% python3 -q
>>> import numpy as np
>>> np.set_printoptions(precision=2, suppress=True, linewidth=160, legacy="1.25")
>>> X = np.loadtxt("arr.csv", delimiter=",")
>>> X
array([[ -8.,  -9.,   4.],
       [ -4., -15.,  -4.],
       [  2., -17.,   2.],
       [  1., -18.,  -3.],
       [  7., -25.,  -9.],
       [  5., -24., -14.],
       [  2., -16.,  -7.],
       [  6., -20., -12.],
       [  9., -28., -19.],
       [ 13., -31., -14.]])
>>> Xs = X - X.mean(axis=0)
>>> V = np.linalg.svd(Xs)[2][:1]
>>> Y = Xs - Xs @ V.T @ V
>>> (Xs @ V.T).std(axis=0)
array([10.63])
>>> np.diag(V.T @ V)
array([0.27, 0.34, 0.39])
>>> Y.std(axis=0)
array([1.72, 1.47, 2.33])
>>> Y = np.array([[9, 8, 4], [2, 9, 4], [8, 4, 6]])
>>> np.vstack([X, Y.T]).shape
(13, 3)
>>> X @ Y
array([[ -58., -129.,  -44.],
       [ -98., -183., -100.],
       [   0., -129.,  -48.],
       [ -51., -166.,  -86.],
       [ -59., -205., -126.],
       [-115., -232., -160.],
       [ -70., -156.,  -98.],
       [ -82., -180., -128.],
       [-127., -256., -190.],
       [ -57., -231., -156.]])
>>> np.linalg.matrix_rank(X @ Y)
3
>>> arr = np.array([[0, -7, -4],
...     [0, 0, 0],
...     [0, 0, 0],
...     [7, -8, 1],
...     [0, 0, 0],
...     [0, 0, 0],
...     [0, -7, -4],
...     [6, -9, 4],
...     [7, -8, 1],
...     [0, 0, 0]])
>>> # row 2 repeats row 1
>>> d = np.linalg.norm(X[:, None] - X[None], axis=-1)
>>> np.linalg.matrix_rank(d ** 2)
5
>>> d[:5, :5]
array([[ 0.  , 10.77, 12.96, 14.53, 25.5 ],
       [10.77,  0.  ,  8.72,  5.92, 15.68],
       [12.96,  8.72,  0.  ,  5.2 , 14.49],
       [14.53,  5.92,  5.2 ,  0.  , 11.  ],
       [25.5 , 15.68, 14.49, 11.  ,  0.  ]])
>>> d.mean(axis=1).argmax()
0
>>> lab = arr[:, 0] > np.median(arr[:, 0])
>>> r0 = arr[lab].mean(axis=0) - arr[~lab].mean(axis=0)
>>> np.argsort(-np.abs(r0).round(6), kind="stable")
array([0, 1, 2])
>>> lab.astype(int)
array([0, 0, 0, 1, 0, 0, 0, 1, 1, 0])
>>> m1 = np.load("sample0.npy")
>>> m1
array([[ 1.  ,  2.  ,  0.03,  0.1 ],
       [ 2.  ,  0.99,  0.13,  0.08],
       [ 0.03,  0.13, -0.93, -0.99],
       [ 0.1 ,  0.08, -0.99, -1.07]])
>>> # equal to its transpose
>>> rng = np.random.default_rng(4288)
>>> lab = rng.permutation(4)
>>> lab
array([1, 3, 0, 2])
>>> Y = m1[lab][:, lab]
>>> np.allclose(Y, m1)
False
>>> np.diag(Y)
array([ 0.99, -1.07,  1.  , -0.93])
>>> round(np.trace(Y), 2)
0.0
>>> np.round(np.sort(np.abs(np.linalg.eigvals(Y))), 2) + 0
array([0., 1., 2., 3.])
>>> Y
array([[ 0.99,  0.08,  2.  ,  0.13],
       [ 0.08, -1.07,  0.1 , -0.99],
       [ 2.  ,  0.1 ,  1.  ,  0.03],
       [ 0.13, -0.99,  0.03, -0.93]])
>>> round(np.linalg.det(Y), 2), np.round(np.linalg.det(m1[lab]), 2)
(-0.0, -0.0)
>>> proj = np.triu(np.array([[1, 2, 0, 3], [3, 3, 1, 3], [3, 1, 1, 3], [0, 1, 0, 3]]), 1) + np.eye(4)
>>> Y = proj @ m1 @ np.linalg.inv(proj)
>>> np.linalg.matrix_rank(Y)
3
>>> round(float(np.linalg.det(Y)), 2)
0.0
>>> rk = np.linalg.matrix_rank(m1)
>>> rk
3
>>> ns = np.linalg.svd(m1)[2][rk:].T
>>> [int(np.linalg.matrix_rank(np.delete(m1, i, axis=0))) for i in range(4)]
[3, 3, 3, 3]
>>> [int(np.linalg.matrix_rank(m1[:, :j + 1])) for j in range(4)]
[1, 2, 3, 3]
>>> ns[:, 0] / ns[np.abs(ns[:, 0]).round(6).argmax(), 0]
array([-0.06,  0.06,  1.  , -0.93])
>>> np.round(ns @ ns.T, 2) + 0
array([[ 0.  ,  0.  , -0.03,  0.03],
       [ 0.  ,  0.  ,  0.03, -0.03],
       [-0.03,  0.03,  0.53, -0.5 ],
       [ 0.03, -0.03, -0.5 ,  0.46]])
>>> np.linalg.matrix_rank(m1.T @ m1), np.linalg.matrix_rank(m1 @ m1.T)
(3, 3)
>>> np.allclose(m1 @ ns, 0)
True
>>> Y = np.array([[0, 2], [-1, -2], [3, -3]])
>>> W0 = np.tile(Y, (2, 3))
>>> W0
array([[ 0,  2,  0,  2,  0,  2],
       [-1, -2, -1, -2, -1, -2],
       [ 3, -3,  3, -3,  3, -3],
       [ 0,  2,  0,  2,  0,  2],
       [-1, -2, -1, -2, -1, -2],
       [ 3, -3,  3, -3,  3, -3]])
>>> # looks like rank 2
>>> vec = np.array([1, 3, -4, 1, -3, 5])
>>> np.linalg.norm(W0 @ vec) <= np.linalg.norm(W0, 2) * np.linalg.norm(vec) + 1e-9
True
>>> np.einsum("ij,j->i", W0, vec)
array([ 18, -12, -45,  18, -12, -45])
>>> W0 @ np.ones(6)
array([ 6., -9.,  0.,  6., -9.,  0.])
>>> W0 * vec
array([[  0,   6,   0,   2,   0,  10],
       [ -1,  -6,   4,  -2,   3, -10],
       [  3,  -9, -12,  -3,  -9, -15],
       [  0,   6,   0,   2,   0,  10],
       [ -1,  -6,   4,  -2,   3, -10],
       [  3,  -9, -12,  -3,  -9, -15]])
>>> W0 @ vec
array([ 18, -12, -45,  18, -12, -45])
>>> proj = X @ np.linalg.solve(X.T @ X, X.T)
>>> proj @ X[:, 1]
array([ -9., -15., -17., -18., -25., -24., -16., -20., -28., -31.])
>>> round(np.trace(proj), 2)
3.0
>>> np.round(np.linalg.eigvalsh(proj), 2) + 0
array([0., 0., 0., 0., 0., 0., 0., 1., 1., 1.])
>>> np.diag(proj)
array([0.48, 0.35, 0.51, 0.16, 0.19, 0.24, 0.08, 0.14, 0.39, 0.45])
>>> data = np.loadtxt("test13.csv", delimiter=",")
>>> data
array([[ 1.,  0.,  0.,  0.,  0.],
       [ 1.,  1.,  0.,  0.,  0.],
       [-1.,  4.,  1.,  0.,  0.],
       [-1., -2.,  2.,  1.,  0.],
       [-2.,  6., -1., -5.,  1.]])
>>> U, sigma, VT = np.linalg.svd(data)
>>> sigma
array([9.07, 2.97, 2.47, 0.92, 0.02])
>>> np.argmax(sigma[:-1] / (sigma[1:] + 1e-6)) + 1
4
>>> Y = U[:, :4] @ np.diag(sigma[:4]) @ VT[:4]
>>> round(float(np.linalg.norm(data - Y) / np.linalg.norm(data)), 2)
0.0
>>> Y.round(2) + 0
array([[ 1.  ,  0.  ,  0.  ,  0.  ,  0.01],
       [ 1.  ,  1.  ,  0.  ,  0.  , -0.01],
       [-1.  ,  4.  ,  1.  ,  0.  ,  0.  ],
       [-1.  , -2.  ,  2.  ,  1.  ,  0.  ],
       [-2.  ,  6.  , -1.  , -5.  ,  1.  ]])
>>> round(np.linalg.norm(data - Y, 2), 2), round(sigma[4], 2)
(0.02, 0.02)
>>> np.linalg.matrix_rank(Y)
4
>>> np.round(np.abs(data - Y).max(), 2)
0.01
